In [1]: import numpy as np

In [2]: np.set_printoptions(suppress=True, linewidth=160)

In [3]: tidy = lambda a: np.round(a, 2) + 0

In [4]: A = np.maximum(np.array([[0],
   ...:     [-1],
   ...:     [2],
   ...:     [-2],
   ...:     [3],
   ...:     [2],
   ...:     [-1],
   ...:     [0],
   ...:     [0],
   ...:     [3],
   ...:     [0],
   ...:     [-1],
   ...:     [0],
   ...:     [2],
   ...:     [0],
   ...:     [0],
   ...:     [-3],
   ...:     [-1],
   ...:     [-1],
   ...:     [1],
   ...:     [-2],
   ...:     [3],
   ...:     [-3],
   ...:     [-2],
   ...:     [-3],
   ...:     [1],
   ...:     [-2]]) @ np.array([[2, 4, -4]]) + np.array([0, 2, 1]), 0)

In [5]: A
Out[5]: 
array([[ 0,  2,  1],
       [ 0,  0,  5],
       [ 4, 10,  0],
       [ 0,  0,  9],
       [ 6, 14,  0],
       [ 4, 10,  0],
       [ 0,  0,  5],
       [ 0,  2,  1],
       [ 0,  2,  1],
       [ 6, 14,  0],
       [ 0,  2,  1],
       [ 0,  0,  5],
       [ 0,  2,  1],
       [ 4, 10,  0],
       [ 0,  2,  1],
       [ 0,  2,  1],
       [ 0,  0, 13],
       [ 0,  0,  5],
       [ 0,  0,  5],
       [ 2,  6,  0],
       [ 0,  0,  9],
       [ 6, 14,  0],
       [ 0,  0, 13],
       [ 0,  0,  9],
       [ 0,  0, 13],
       [ 2,  6,  0],
       [ 0,  0,  9]])

In [6]: # rows 2 and 5 are equal

In [7]: dist = np.linalg.norm(A[:, None] - A[None], axis=-1)

In [8]: print(tidy(dist[11]))
[ 4.47  0.   11.87  4.   16.03 11.87  0.    4.47  4.47 16.03  4.47  0.    4.47 11.87  4.47  4.47  8.    0.    0.    8.06  4.   16.03  8.    4.    8.    8.06
  4.  ]

In [9]: tidy(np.linalg.norm(A, axis=1))
Out[9]: 
array([ 2.24,  5.  , 10.77,  9.  , 15.23, 10.77,  5.  ,  2.24,  2.24, 15.23,  2.24,  5.  ,  2.24, 10.77,  2.24,  2.24, 13.  ,  5.  ,  5.  ,  6.32,  9.  ,
       15.23, 13.  ,  9.  , 13.  ,  6.32,  9.  ])

In [10]: print(np.linalg.matrix_rank(dist ** 2))
5

In [11]: print((dist + 1e9 * np.eye(27)).round(6).argmin(axis=1))
[ 7  6  5 20  9  2  1  0  0  4  0  1  0  2  0  0 22  1  1 25  3  4 16  3 16 19  3]

In [12]: dist.mean(axis=1).argmax()
Out[12]: np.int64(4)

In [13]: other = np.c_[A[:, :1] @ np.array([[-1]]), np.array([0, 3, 1, 3, 0, 2, 0, 2, 1, 1, 0, 2, 2, 1, 2, 3, 3, 3, 2, 3, 3, 2, 0, 1, 3, 0, 2])]

In [14]: other
Out[14]: 
array([[ 0,  0],
       [ 0,  3],
       [-4,  1],
       [ 0,  3],
       [-6,  0],
       [-4,  2],
       [ 0,  0],
       [ 0,  2],
       [ 0,  1],
       [-6,  1],
       [ 0,  0],
       [ 0,  2],
       [ 0,  2],
       [-4,  1],
       [ 0,  2],
       [ 0,  3],
       [ 0,  3],
       [ 0,  3],
       [ 0,  2],
       [-2,  3],
       [ 0,  3],
       [-6,  2],
       [ 0,  0],
       [ 0,  1],
       [ 0,  3],
       [-2,  0],
       [ 0,  2]])

In [15]: tidy(np.linalg.norm(other - A @ np.linalg.lstsq(A, other)[0], axis=0))
Out[15]: array([0.  , 6.04])

In [16]: tidy(np.linalg.lstsq(A, other[:, 0])[0])
Out[16]: array([-1.,  0.,  0.])

In [17]: arr = np.loadtxt("dump.csv", delimiter=",")

In [18]: arr
Out[18]: 
array([[ 2., -8.,  1.,  5., -7., -1.,  4.,  2., -1., -2.,  6., -8.,  9.],
       [ 9.,  2., -8.,  1.,  5., -7., -1.,  4.,  2., -1., -2.,  6., -8.],
       [-8.,  9.,  2., -8.,  1.,  5., -7., -1.,  4.,  2., -1., -2.,  6.],
       [ 6., -8.,  9.,  2., -8.,  1.,  5., -7., -1.,  4.,  2., -1., -2.],
       [-2.,  6., -8.,  9.,  2., -8.,  1.,  5., -7., -1.,  4.,  2., -1.],
       [-1., -2.,  6., -8.,  9.,  2., -8.,  1.,  5., -7., -1.,  4.,  2.],
       [ 2., -1., -2.,  6., -8.,  9.,  2., -8.,  1.,  5., -7., -1.,  4.],
       [ 4.,  2., -1., -2.,  6., -8.,  9.,  2., -8.,  1.,  5., -7., -1.],
       [-1.,  4.,  2., -1., -2.,  6., -8.,  9.,  2., -8.,  1.,  5., -7.],
       [-7., -1.,  4.,  2., -1., -2.,  6., -8.,  9.,  2., -8.,  1.,  5.],
       [ 5., -7., -1.,  4.,  2., -1., -2.,  6., -8.,  9.,  2., -8.,  1.],
       [ 1.,  5., -7., -1.,  4.,  2., -1., -2.,  6., -8.,  9.,  2., -8.],
       [-8.,  1.,  5., -7., -1.,  4.,  2., -1., -2.,  6., -8.,  9.,  2.]])

In [19]: arr @ np.ones(13)
Out[19]: array([2., 2., 2., 2., 2., 2., 2., 2., 2., 2., 2., 2., 2.])

In [20]: print(arr @ (-1.0) ** np.arange(13))
[ 26.  -8.  -8.  20. -24.  22. -18.  26. -28.  14.  -4.   6. -22.]

In [21]: print(np.trace(arr))
26.0

In [22]: print(np.allclose(arr, arr.T))
False

In [23]: tidy(np.sort(np.abs(np.linalg.eigvals(arr))))
Out[23]: array([ 2.  ,  5.75,  5.75,  7.07,  7.07, 13.28, 13.28, 18.38, 18.38, 21.33, 21.33, 34.94, 34.94])

In [24]: tidy(np.abs(np.linalg.eigvals(arr)).max())
Out[24]: np.float64(34.94)

In [25]: tidy(arr.mean(axis=0))
Out[25]: array([0.15, 0.15, 0.15, 0.15, 0.15, 0.15, 0.15, 0.15, 0.15, 0.15, 0.15, 0.15, 0.15])

In [26]: arr.sum(axis=1)
Out[26]: array([2., 2., 2., 2., 2., 2., 2., 2., 2., 2., 2., 2., 2.])

In [27]: tidy(np.linalg.svd(arr, compute_uv=False))
Out[27]: array([34.94, 34.94, 21.33, 21.33, 18.38, 18.38, 13.28, 13.28,  7.07,  7.07,  5.75,  5.75,  2.  ])

In [28]: tidy(np.linalg.norm(arr))
Out[28]: np.float64(67.45)

In [29]: np.unravel_index(np.abs(arr).argmax(), arr.shape)
Out[29]: (np.int64(0), np.int64(12))

In [30]: arr.shape
Out[30]: (13, 13)

In [31]: arr.sum(axis=0)
Out[31]: array([2., 2., 2., 2., 2., 2., 2., 2., 2., 2., 2., 2., 2.])

In [32]: r0 = np.array([1, 1, -1])

In [33]: np.polyval(r0, arr[8])
Out[33]: array([-1., 19.,  5., -1.,  1., 41., 55., 89.,  5., 55.,  1., 29., 41.])

In [34]: print(np.cross(arr[8, :3], arr[0, :3]))
[20.  5.  0.]

In [35]: np.convolve(arr[8], r0)
Out[35]: array([ -1.,   3.,   7.,  -3.,  -5.,   5.,   0.,  -5.,  19., -15.,  -9.,  14.,  -3., -12.,   7.])

In [36]: E = np.load("sample1.npy")

In [37]: E
Out[37]: 
array([[ 1, -1, -1,  1,  1, -1, -1,  1],
       [ 1, -1,  1, -1, -1,  1, -1,  1],
       [ 1,  1, -1, -1, -1, -1,  1,  1],
       [ 1, -1,  1, -1,  1, -1,  1, -1],
       [ 1,  1,  1,  1,  1,  1,  1,  1],
       [ 1,  1,  1,  1, -1, -1, -1, -1],
       [ 1,  1, -1, -1,  1,  1, -1, -1],
       [ 1, -1, -1,  1, -1,  1,  1, -1]])

In [38]: E @ E.T
Out[38]: 
array([[8, 0, 0, 0, 0, 0, 0, 0],
       [0, 8, 0, 0, 0, 0, 0, 0],
       [0, 0, 8, 0, 0, 0, 0, 0],
       [0, 0, 0, 8, 0, 0, 0, 0],
       [0, 0, 0, 0, 8, 0, 0, 0],
       [0, 0, 0, 0, 0, 8, 0, 0],
       [0, 0, 0, 0, 0, 0, 8, 0],
       [0, 0, 0, 0, 0, 0, 0, 8]])
